$ python3 -q
>>> import numpy as np
>>> import numpy.linalg as la
>>> np.set_printoptions(precision=2, suppress=True, linewidth=120)
>>> data = np.loadtxt("x.csv", delimiter=",")
>>> print(data)
[[ -1.  -1.  -1.  -1.  -1.  -1.  -1.  -1.  -1.  -1.  -1.]
 [ -1.  -2.  -2.  -2.  -2.  -2.  -2.  -2.  -2.  -2.  -2.]
 [ -1.  -2.  -3.  -3.  -3.  -3.  -3.  -3.  -3.  -3.  -3.]
 [ -1.  -2.  -3.  -4.  -4.  -4.  -4.  -4.  -4.  -4.  -4.]
 [ -1.  -2.  -3.  -4.  -5.  -5.  -5.  -5.  -5.  -5.  -5.]
 [ -1.  -2.  -3.  -4.  -5.  -6.  -6.  -6.  -6.  -6.  -6.]
 [ -1.  -2.  -3.  -4.  -5.  -6.  -7.  -7.  -7.  -7.  -7.]
 [ -1.  -2.  -3.  -4.  -5.  -6.  -7.  -8.  -8.  -8.  -8.]
 [ -1.  -2.  -3.  -4.  -5.  -6.  -7.  -8.  -9.  -9.  -9.]
 [ -1.  -2.  -3.  -4.  -5.  -6.  -7.  -8.  -9. -10. -10.]
 [ -1.  -2.  -3.  -4.  -5.  -6.  -7.  -8.  -9. -10. -11.]]
>>> # symmetric
>>> f = np.array([-3, -3, -2, 2, 3, -1, 1, 3, -3, -2, 3])
>>> B = data + np.outer(f, np.eye(11)[1])
>>> B
array([[ -1.,  -4.,  -1.,  -1.,  -1.,  -1.,  -1.,  -1.,  -1.,  -1.,  -1.],
       [ -1.,  -5.,  -2.,  -2.,  -2.,  -2.,  -2.,  -2.,  -2.,  -2.,  -2.],
       [ -1.,  -4.,  -3.,  -3.,  -3.,  -3.,  -3.,  -3.,  -3.,  -3.,  -3.],
       [ -1.,   0.,  -3.,  -4.,  -4.,  -4.,  -4.,  -4.,  -4.,  -4.,  -4.],
       [ -1.,   1.,  -3.,  -4.,  -5.,  -5.,  -5.,  -5.,  -5.,  -5.,  -5.],
       [ -1.,  -3.,  -3.,  -4.,  -5.,  -6.,  -6.,  -6.,  -6.,  -6.,  -6.],
       [ -1.,  -1.,  -3.,  -4.,  -5.,  -6.,  -7.,  -7.,  -7.,  -7.,  -7.],
       [ -1.,   1.,  -3.,  -4.,  -5.,  -6.,  -7.,  -8.,  -8.,  -8.,  -8.],
       [ -1.,  -5.,  -3.,  -4.,  -5.,  -6.,  -7.,  -8.,  -9.,  -9.,  -9.],
       [ -1.,  -4.,  -3.,  -4.,  -5.,  -6.,  -7.,  -8.,  -9., -10., -10.],
       [ -1.,   1.,  -3.,  -4.,  -5.,  -6.,  -7.,  -8.,  -9., -10., -11.]])
>>> feats = np.array([[0, 0, 0, 0, 1],
...     [0, 0, 0, 0, 0],
...     [0, 0, 3, 0, 0],
...     [2, 2, 0, 0, 0],
...     [0, 1, 0, 0, 0]])
>>> print([round(float(x), 2) for x in la.svd(feats, compute_uv=False)[:3]])
[3.0, 2.92, 1.0]
>>> la.cond(feats) > 100
np.True_
>>> np.argsort(-la.norm(feats, axis=0).round(6), kind="stable")[:3]
array([2, 1, 0])
>>> la.matrix_rank(feats, rtol=0.1)
np.int64(4)
>>> print(np.round(la.det(feats), 2))
0.0
>>> print((la.matrix_power((feats != 0) + (feats.T != 0) + np.eye(5), 5) > 0).astype(int))
[[1 1 0 1 1]
 [1 1 0 1 1]
 [0 0 1 0 0]
 [1 1 0 1 1]
 [1 1 0 1 1]]
>>> print((feats != 0).astype(int))
[[0 0 0 0 1]
 [0 0 0 0 0]
 [0 0 1 0 0]
 [1 1 0 0 0]
 [0 1 0 0 0]]
>>> round(la.det(2 * feats), 2), round(la.det(feats), 2)
(np.float64(0.0), np.float64(0.0))
>>> round(la.eigvals(feats).sum().real, 2)
np.float64(3.0)
>>> np.einsum("ii->", feats)
np.int64(3)
>>> print(la.eigvals(feats))
[0. 0. 0. 0. 3.]
>>> np.round(la.det(feats[::-1]), 2)
np.float64(0.0)
>>> rank = la.matrix_rank(feats)
>>> print(rank)
4
>>> N = la.svd(feats)[2][rank:].T
>>> np.allclose(feats @ N, 0)
True
>>> [int(la.matrix_rank(feats[:, :j + 1])) for j in range(5)]
[1, 2, 3, 3, 4]
>>> [int(la.matrix_rank(np.delete(feats, i, axis=0))) for i in range(5)]
[3, 4, 3, 3, 3]
>>> E = np.load("layer0.npy")
>>> E
array([[ 1,  0,  0,  0,  0,  0,  0,  0,  0,  0,  0,  0],
       [ 0, -1,  0,  0,  0,  0,  0,  0,  0,  0,  0,  0],
       [ 0,  0,  2,  0,  0,  0,  0,  0,  0,  0,  0,  0],
       [ 0,  0,  0,  1,  0,  0,  0,  0,  0,  0,  0,  0],
       [ 0,  0,  0,  0,  1,  0,  0,  0,  0,  0,  0,  0],
       [ 0,  0,  0,  0,  0,  1,  0,  0,  0,  0,  0,  0],
       [ 0,  0,  0,  0,  0,  0, -1,  0,  0,  0,  0,  0],
       [ 0,  0,  0,  0,  0,  0,  0, -2,  0,  0,  0,  0],
       [ 0,  0,  0,  0,  0,  0,  0,  0,  1,  0,  0,  0],
       [ 0,  0,  0,  0,  0,  0,  0,  0,  0, -1,  0,  0],
       [ 0,  0,  0,  0,  0,  0,  0,  0,  0,  0, -1,  0],
       [ 0,  0,  0,  0,  0,  0,  0,  0,  0,  0,  0, -2]])
>>> # equal to its transpose
>>> print([round(float(la.det(E[:i, :i])), 2) + 0 for i in range(1, 13)])
[1.0, -1.0, -2.0, -2.0, -2.0, -2.0, 2.0, -4.0, -4.0, 4.0, -4.0, 8.0]
>>> np.all(la.eigvalsh(E) > 0)
np.False_
>>> np.round(la.eigvalsh(E).min(), 2)
np.float64(-2.0)
